% python3 -q
>>> import numpy as np
>>> np.set_printoptions(suppress=True, linewidth=140)
>>> K = np.array([[0, 1, 1], [1, 0, 1], [1, 1, 0]])
>>> # symmetric
>>> O, Rm = np.linalg.qr(K)
>>> round(np.trace(O @ O.T), 2)
np.float64(3.0)
>>> round(float(abs(Rm[0, 0])), 2), np.round(np.linalg.norm(K[:, 0]), 2)
(1.41, np.float64(1.41))
>>> O.round(2)
array([[ 0.  ,  0.82, -0.58],
       [-0.71, -0.41, -0.58],
       [-0.71,  0.41,  0.58]])
>>> round(float(np.linalg.eigvalsh(K).min()), 2)
-1.0
>>> [round(float(np.linalg.det(K[:i, :i])), 2) + 0 for i in range(1, 4)]
[0.0, -1.0, 2.0]
>>> np.all(np.linalg.eigvalsh(K) > 0)
np.False_
>>> K @ np.ones(3)
array([2., 2., 2.])
>>> np.sort(np.abs(np.fft.fft(K[0]))), np.round(np.sort(np.linalg.svd(K, compute_uv=False)), 2)
(array([1., 1., 2.]), array([1., 1., 2.]))
>>> np.allclose(K @ K.T, K.T @ K)
True
>>> (K @ K)[0]
array([2, 1, 1])
>>> vals, vecs = np.linalg.eigh(K)
>>> np.abs(vecs[:, -1]).round(6).argmax()
np.int64(0)
>>> (vals > 1e-8).sum(), (vals < -1e-8).sum()
(np.int64(1), np.int64(2))
>>> np.round(vecs @ np.diag(vals) @ vecs.T, 2) + 0
array([[0., 1., 1.],
       [1., 0., 1.],
       [1., 1., 0.]])
>>> np.round(vecs.T @ K @ vecs, 2) + 0
array([[-1.,  0.,  0.],
       [ 0., -1.,  0.],
       [ 0.,  0.,  2.]])
>>> vals.sum(), np.trace(K)
(np.float64(0.0), np.int64(0))
>>> np.unique(vals.round(6) + 0, return_counts=True)[1]
array([2, 1])
>>> E = np.loadtxt("layer6.csv", delimiter=",")
>>> E.round(2)
array([[ 0.71,  0.  ,  0.71],
       [ 0.  ,  1.  ,  0.  ],
       [-0.71,  0.  ,  0.71]])
>>> # orthonormal columns
>>> np.round(np.einsum("ii->", E), 2)
np.float64(2.41)
>>> round(np.einsum("ij,ji->", E, E), 2)
np.float64(1.0)
>>> round(np.linalg.det(E.T), 2)
np.float64(1.0)
>>> round(np.linalg.det(E[::-1]), 2)
np.float64(-1.0)
>>> np.round(np.linalg.eigvals(E), 2)
array([0.71+0.71j, 0.71-0.71j, 1.  +0.j  ])
>>> round(float(np.linalg.eigvals(E).sum().real), 2)
2.41
>>> mat = np.loadtxt("mat.csv", delimiter=",")
>>> mat
array([[  1.,  -6.,   8.,  -2.],
       [ -6.,   6., -12.,   3.],
       [  8., -12.,  13.,  -4.],
       [ -2.,   3.,  -4.,  -2.]])
>>> rng = np.random.default_rng(516)
>>> labels = rng.permutation(4)
>>> labels
array([2, 3, 0, 1])
>>> A2 = mat[labels][:, labels]
>>> np.round(np.linalg.det(A2), 2), round(np.linalg.det(mat[labels]), 2)
(np.float64(-729.0), np.float64(-729.0))
>>> np.round(np.sort(np.abs(np.linalg.eigvals(A2))), 2)
array([ 3.,  3.,  3., 27.])
>>> np.trace(A2)
np.float64(18.0)
>>> m1 = np.loadtxt("block16.csv", delimiter=",")
>>> m1
array([[ -2.95, -10.17, -16.93,  -4.8 ],
       [ -2.76,   6.06,   2.63,   4.05],
       [ 10.35,  -3.36,  -9.36,   3.74],
       [ -3.78,  -9.62, -16.64,  -4.93],
       [ -2.57,   7.72,   0.44,   4.09],
       [  7.76,  -3.2 ,  -8.93,   2.37],
       [ -5.38,   6.  ,   1.41,   4.52],
       [ -2.95,   4.87,   1.58,   3.26],
       [  7.6 ,  -5.01, -12.23,   2.54],
       [ -4.24,   5.37,   2.44,   3.45],
       [  6.5 ,  -2.13,  -7.74,   3.  ],
       [  7.13,  -6.21, -10.41,   2.16],
       [ -2.33, -10.48, -16.76,  -5.98],
       [ -1.73,  -9.83, -17.1 ,  -4.26],
       [ -4.03,   6.  ,   1.33,   4.45],
       [ -2.82,   6.96,   1.31,   4.06],
       [  9.65,  -4.19,  -8.9 ,   3.69],
       [  9.02,  -3.94,  -8.35,   3.16],
       [ -4.09,   5.58,   2.64,   4.34],
       [ -3.69,   5.99,   2.63,   2.51],
       [  7.52,  -4.75,  -7.83,   3.25],
       [  6.19,  -5.84,  -9.  ,   3.86],
       [ -2.63, -11.18, -16.62,  -7.14]])
>>> theta = np.radians(180)
>>> Rm = np.eye(4)
>>> Rm[0, 0] = Rm[2, 2] = np.cos(theta)
>>> Rm[0, 2], Rm[2, 0] = -np.sin(theta), np.sin(theta)
>>> Rm.round(2) + 0
array([[-1.,  0.,  0.,  0.],
       [ 0.,  1.,  0.,  0.],
       [ 0.,  0., -1.,  0.],
       [ 0.,  0.,  0.,  1.]])
>>> A2 = m1 @ Rm.T
>>> round(float(np.linalg.det(Rm)), 2), np.trace(Rm)
(1.0, np.float64(0.0))
>>> np.allclose(m1 @ m1.T, A2 @ A2.T)
True
>>> np.allclose(np.linalg.norm(m1, axis=1), np.linalg.norm(A2, axis=1))
True
>>> A2.round(2)
array([[  2.95, -10.17,  16.93,  -4.8 ],
       [  2.76,   6.06,  -2.63,   4.05],
       [-10.35,  -3.36,   9.36,   3.74],
       [  3.78,  -9.62,  16.64,  -4.93],
       [  2.57,   7.72,  -0.44,   4.09],
       [ -7.76,  -3.2 ,   8.93,   2.37],
       [  5.38,   6.  ,  -1.41,   4.52],
       [  2.95,   4.87,  -1.58,   3.26],
       [ -7.6 ,  -5.01,  12.23,   2.54],
       [  4.24,   5.37,  -2.44,   3.45],
       [ -6.5 ,  -2.13,   7.74,   3.  ],
       [ -7.13,  -6.21,  10.41,   2.16],
       [  2.33, -10.48,  16.76,  -5.98],
       [  1.73,  -9.83,  17.1 ,  -4.26],
       [  4.03,   6.  ,  -1.33,   4.45],
       [  2.82,   6.96,  -1.31,   4.06],
       [ -9.65,  -4.19,   8.9 ,   3.69],
       [ -9.02,  -3.94,   8.35,   3.16],
       [  4.09,   5.58,  -2.64,   4.34],
       [  3.69,   5.99,  -2.63,   2.51],
       [ -7.52,  -4.75,   7.83,   3.25],
       [ -6.19,  -5.84,   9.  ,   3.86],
       [  2.63, -11.18,  16.62,  -7.14]])
>>> np.round(np.linalg.svd(m1, compute_uv=False), 2), np.round(np.linalg.svd(A2, compute_uv=False), 2)
(array([57.27, 27.71, 18.27,  3.87]), array([57.27, 27.71, 18.27,  3.87]))
>>> Xc = (A2 - A2.mean(axis=0)) / A2.std(axis=0)
>>> np.round(Xc.std(axis=0), 2)
array([1., 1., 1., 1.])
>>> np.argwhere(np.abs(Xc) > 2)
array([[12,  3],
       [22,  3]])
>>> coef = np.linalg.lstsq(np.delete(Xc, 3, axis=1), Xc[:, 3])[0]
>>> round(1 - np.var(Xc[:, 3] - np.delete(Xc, 3, axis=1) @ coef), 2)
np.float64(0.95)
>>> coef.round(2)
array([-0.63,  0.43, -0.58])
>>> w1 = np.array([[-3, 3, 1, -1, -2, -2],
...     [-2, 0, -2, 2, -2, 0],
...     [0, 2, -1, -3, 1, 1],
...     [0, 0, -2, -3, 0, 2]])
>>> coef = np.array([2, 3, -2, -2, -1, -5])
>>> act = np.maximum(m1 @ w1 + coef, 0)
>>> np.round((act > 0).mean(axis=0), 2)
array([0.48, 0.39, 0.61, 0.43, 0.22, 0.39])
>>> np.linalg.matrix_rank(act)
np.int64(6)
>>> (act > 0).astype(int)
array([[1, 0, 1, 1, 1, 0],
       [0, 0, 0, 0, 0, 1],
       [0, 1, 1, 0, 0, 0],
       [1, 0, 1, 1, 1, 0],
       [0, 0, 0, 1, 0, 1],
       [0, 1, 1, 1, 0, 0],
       [1, 0, 0, 0, 0, 1],
       [1, 0, 0, 0, 0, 1],
       [0, 1, 1, 1, 0, 0],
       [1, 0, 0, 0, 0, 1],
       [0, 1, 1, 1, 0, 0],
       [0, 1, 1, 1, 0, 0],
       [1, 0, 1, 1, 1, 0],
       [1, 0, 1, 1, 1, 0],
       [1, 0, 0, 0, 0, 1],
       [0, 0, 0, 0, 0, 1],
       [0, 1, 1, 0, 0, 0],
       [0, 1, 1, 0, 0, 0],
       [1, 0, 0, 0, 0, 1],
       [1, 0, 0, 0, 0, 1],
       [0, 1, 1, 0, 0, 0],
       [0, 1, 1, 0, 0, 0],
       [1, 0, 1, 1, 1, 0]])
>>> cent = np.array([[-3, -8], [6, -3], [5, 1], [-3, -3], [-8, 2], [-6, -7]])
>>> w1 @ cent
array([[ 63,  29],
       [  6,   4],
       [  2,  -3],
       [-13,  -7]])
>>> M = np.load("x.npy")
>>> M
array([[ 15,  27, -24,  12],
       [ 10,  18, -16,   8],
       [ 10,  18, -16,   8],
       [ -5,  -9,   8,  -4],
       [ 10,  18, -16,   8]])
>>> rank = np.linalg.matrix_rank(M)
>>> rank
np.int64(1)
>>> null = np.linalg.svd(M)[2][rank:].T
>>> null.shape
(4, 3)
>>> [int(np.linalg.matrix_rank(M[:, :j + 1])) for j in range(4)]
[1, 1, 1, 1]
>>> np.round(M @ null, 2) + 0
array([[0., 0., 0.],
       [0., 0., 0.],
       [0., 0., 0.],
       [0., 0., 0.],
       [0., 0., 0.]])
>>> np.round(null @ null.T, 2)
array([[ 0.87, -0.24,  0.22, -0.11],
       [-0.24,  0.56,  0.39, -0.19],
       [ 0.22,  0.39,  0.66,  0.17],
       [-0.11, -0.19,  0.17,  0.91]])
>>> np.linalg.lstsq(M[:-1].T, M[-1])[2]
np.int32(1)
>>> round(float(np.trace(np.linalg.pinv(M) @ M)), 2)
1.0
>>> arr = np.loadtxt("a.csv", delimiter=",")
>>> arr
array([[  0.,  -5.,  -5.,  -6.],
       [ -5.,  -2.,  -1.,   1.],
       [ -5.,  -1.,  -8.,   1.],
       [ -6.,   1.,   1., -10.]])
>>> # equal to its transpose
>>> theta = np.radians(45)
>>> Rm = np.eye(4)
>>> Rm[1, 1] = Rm[3, 3] = np.cos(theta)
>>> Rm[1, 3], Rm[3, 1] = -np.sin(theta), np.sin(theta)
>>> Rm.round(2)
array([[ 1.  ,  0.  ,  0.  ,  0.  ],
       [ 0.  ,  0.71,  0.  , -0.71],
       [ 0.  ,  0.  ,  1.  ,  0.  ],
       [ 0.  ,  0.71,  0.  ,  0.71]])
>>> A2 = arr @ Rm.T
>>> np.round(np.abs(A2 - arr).max(axis=0), 2)
array([0.  , 6.78, 0.  , 3.64])
>>> np.kron(np.eye(2, dtype=int), mat)
array([[  1.,  -6.,   8.,  -2.,   0.,  -0.,   0.,  -0.],
       [ -6.,   6., -12.,   3.,  -0.,   0.,  -0.,   0.],
       [  8., -12.,  13.,  -4.,   0.,  -0.,   0.,  -0.],
       [ -2.,   3.,  -4.,  -2.,  -0.,   0.,  -0.,  -0.],
       [  0.,  -0.,   0.,  -0.,   1.,  -6.,   8.,  -2.],
       [ -0.,   0.,  -0.,   0.,  -6.,   6., -12.,   3.],
       [  0.,  -0.,   0.,  -0.,   8., -12.,  13.,  -4.],
       [ -0.,   0.,  -0.,  -0.,  -2.,   3.,  -4.,  -2.]])
>>> np.round(np.linalg.eigvals(mat), 2)
array([-3., 27., -3., -3.])
>>> np.round(np.poly(mat), 2)
array([   1.,  -18., -216., -702., -729.])
>>> round(float(np.linalg.det(mat[::-1])), 2)
-729.0
>>> np.round(np.linalg.det(2 * mat), 2), np.round(np.linalg.det(mat), 2)
(np.float64(-11664.0), np.float64(-729.0))
>>> vals, vecs = np.linalg.eigh(arr)
>>> x0 = np.array([9, 6, 6, 4])
>>> np.round(vecs * np.maximum(vals, 0) @ vecs.T, 2)
array([[ 4.33, -2.47, -1.41, -1.77],
       [-2.47,  1.41,  0.8 ,  1.01],
       [-1.41,  0.8 ,  0.46,  0.57],
       [-1.77,  1.01,  0.57,  0.72]])
>>> np.round(vecs * np.abs(vals) @ vecs.T, 2)
array([[ 8.67,  0.06,  2.19,  2.47],
       [ 0.06,  4.82,  2.6 ,  1.01],
       [ 2.19,  2.6 ,  8.91,  0.15],
       [ 2.47,  1.01,  0.15, 11.44]])
>>> np.round(np.linalg.eigvalsh(arr[1:, 1:]), 2)
array([-10.61,  -7.63,  -1.75])
>>> left, sig, Vt = np.linalg.svd(M)
>>> np.argmax(sig[:-1] / (sig[1:] + 1e-6)) + 1
np.int64(1)
>>> A2 = left[:, :1] @ np.diag(sig[:1]) @ Vt[:1]
>>> np.round(np.linalg.norm(M - A2, 2), 2), round(float(sig[1]), 2)
(np.float64(0.0), 0.0)
>>> np.linalg.matrix_rank(M, rtol=0.05)
np.int64(1)
>>> round(float(np.abs(M - A2).max()), 2)
0.0
>>> J = np.load("w.npy")
>>> J
array([[-0.38, -0.08, -1.6 , -4.28],
       [ 0.22, -0.66,  0.01, -1.37],
       [ 0.33,  1.74, -1.46,  5.52],
       [ 0.21, -1.37,  0.53,  0.85],
       [ 0.12,  0.22,  0.03,  0.82],
       [ 0.19,  0.17, -0.54,  2.25],
       [-0.14, -0.04, -1.51, -3.19],
       [-0.3 , -0.64,  0.15,  0.48],
       [-0.14, -0.9 , -1.29, -5.02],
       [ 0.2 , -0.29,  0.5 , -4.66],
       [ 0.  ,  0.19,  0.99,  4.9 ],
       [ 0.07, -0.71, -1.47,  2.34],
       [-0.07, -1.09, -1.56, -1.16],
       [ 0.1 , -0.58,  1.86,  1.94],
       [-0.62, -0.05,  1.86, -2.57],
       [-0.12,  0.77, -0.61, -5.22],
       [-0.48, -0.37, -1.21,  0.77],
       [ 0.  ,  0.43,  1.82,  2.65],
       [-0.03, -1.01, -0.29, -2.91],
       [-0.26,  0.  ,  0.8 ,  1.49],
       [ 0.62, -0.66,  1.21,  1.97],
       [-0.35, -0.06, -2.65,  0.29],
       [ 0.44,  0.36,  1.19, -0.05],
       [ 0.02,  1.16,  1.15,  0.48],
       [-0.41,  0.29, -1.53, -4.06],
       [-0.33, -0.85,  2.57,  1.45],
       [ 0.17, -0.07,  0.79,  6.65],
       [-0.35,  1.04,  0.31, -0.73]])
>>> A2 = np.c_[J[:, :1] @ np.array([[-8]]), np.array([2, 2, 0, -1, -2, 2, -2, -1, 0, 1, 2, -1, 0, 2, 0, 2, -2, 2, -2, 1, -1, -2, 0, 1, -1, -1, -1, 2])]
>>> A2
array([[ 3.04,  2.  ],
       [-1.76,  2.  ],
       [-2.64,  0.  ],
       [-1.68, -1.  ],
       [-0.96, -2.  ],
       [-1.52,  2.  ],
       [ 1.12, -2.  ],
       [ 2.4 , -1.  ],
       [ 1.12,  0.  ],
       [-1.6 ,  1.  ],
       [ 0.  ,  2.  ],
       [-0.56, -1.  ],
       [ 0.56,  0.  ],
       [-0.8 ,  2.  ],
       [ 4.96,  0.  ],
       [ 0.96,  2.  ],
       [ 3.84, -2.  ],
       [ 0.  ,  2.  ],
       [ 0.24, -2.  ],
       [ 2.08,  1.  ],
       [-4.96, -1.  ],
       [ 2.8 , -2.  ],
       [-3.52,  0.  ],
       [-0.16,  1.  ],
       [ 3.28, -1.  ],
       [ 2.64, -1.  ],
       [-1.36, -1.  ],
       [ 2.8 ,  2.  ]])
>>> np.round(np.linalg.lstsq(J, A2[:, 0])[0], 2) + 0
array([-8.,  0.,  0.,  0.])
>>> np.round(np.linalg.norm(np.linalg.qr(J)[0].T @ A2, axis=0) ** 2 / ((A2 ** 2).sum(axis=0) + 1e-12), 2)
array([1.  , 0.24])
